% ipython --no-banner

In [1]: import numpy as np

In [2]: np.set_printoptions(precision=2, suppress=True, linewidth=100, floatmode="fixed")

In [3]: def rnd(a):
   ...:     return np.round(a, 2) + 0
   ...: 

In [4]: W0 = np.load("layer2.npy")

In [5]: W0
Out[5]: 
array([[ 2.31, -0.18, -4.00, -6.77, -5.86,  1.59, -3.68,  3.05],
       [ 2.62, -1.60, -1.62, -5.95, -7.96, -0.12, -4.61,  3.65],
       [ 3.22,  2.97, -2.94, -5.61, -4.44, -1.88, -4.93,  2.21],
       [ 3.11, -1.25, -2.30, -6.92, -6.07,  0.68, -6.70,  1.48],
       [ 2.30, -0.77, -2.11, -6.39, -6.39,  0.46, -7.39,  2.67],
       [ 1.69, -0.57, -2.24, -4.84, -8.65,  1.83, -5.45,  4.52],
       [ 1.71, -0.59, -2.47, -6.04, -6.17, -0.11, -6.45,  1.95],
       [ 3.03,  1.09, -3.77, -5.71, -5.81,  1.31, -6.04,  4.81],
       [ 1.42, -0.33, -2.09, -5.54, -5.53,  0.36, -6.82,  2.99],
       [ 2.86,  0.09, -1.89, -5.89, -4.56,  1.61, -5.09,  3.30],
       [ 3.26, -0.76, -2.27, -6.91, -4.69, -1.02, -5.86,  3.12]])

In [6]: O, evecs = np.linalg.qr(W0[:, :1])[0], np.linalg.qr(W0[:, 1:])[0]

In [7]: sigma = np.linalg.svd(O.T @ evecs, compute_uv=False)

In [8]: rnd(sigma)
Out[8]: array([0.99])

In [9]: rnd(np.degrees(np.arccos(sigma.clip(0, 1))))
Out[9]: array([8.63])

In [10]: (sigma > 0.9).sum()
Out[10]: np.int64(1)

In [11]: out = np.c_[W0[:, :4] @ np.array([[7, 8, 3, 6], [0, 9, 9, 0], [6, 1, 0, 7], [7, 4, 6, 8]]), np.array([-4, -5, -2, 4, 0, -5, -4, 4, -2, 3, 1])]

In [12]: rnd(out)
Out[12]: 
array([[-55.22, -14.22, -35.31, -68.30,  -4.00],
       [-33.03, -18.86, -42.24, -43.22,  -5.00],
       [-34.37,  27.11,   2.73, -46.14,  -2.00],
       [-40.47, -16.35, -43.44, -52.80,   4.00],
       [-41.29, -16.20, -38.37, -52.09,   0.00],
       [-35.49, -13.21, -29.10, -44.26,  -5.00],
       [-45.13, -18.26, -36.42, -55.35,  -4.00],
       [-41.38,   7.44, -15.36, -53.89,   4.00],
       [-41.38, -15.86, -31.95, -50.43,  -2.00],
       [-32.55,  -1.76, -25.95, -43.19,   3.00],
       [-39.17, -10.67, -38.52, -51.61,   1.00]])

In [13]: np.linalg.matrix_rank(np.c_[W0, out])
Out[13]: np.int64(9)

In [14]: rnd(np.linalg.norm(out - W0 @ np.linalg.lstsq(W0, out)[0], axis=0))
Out[14]: array([0.00, 0.00, 0.00, 0.00, 0.89])
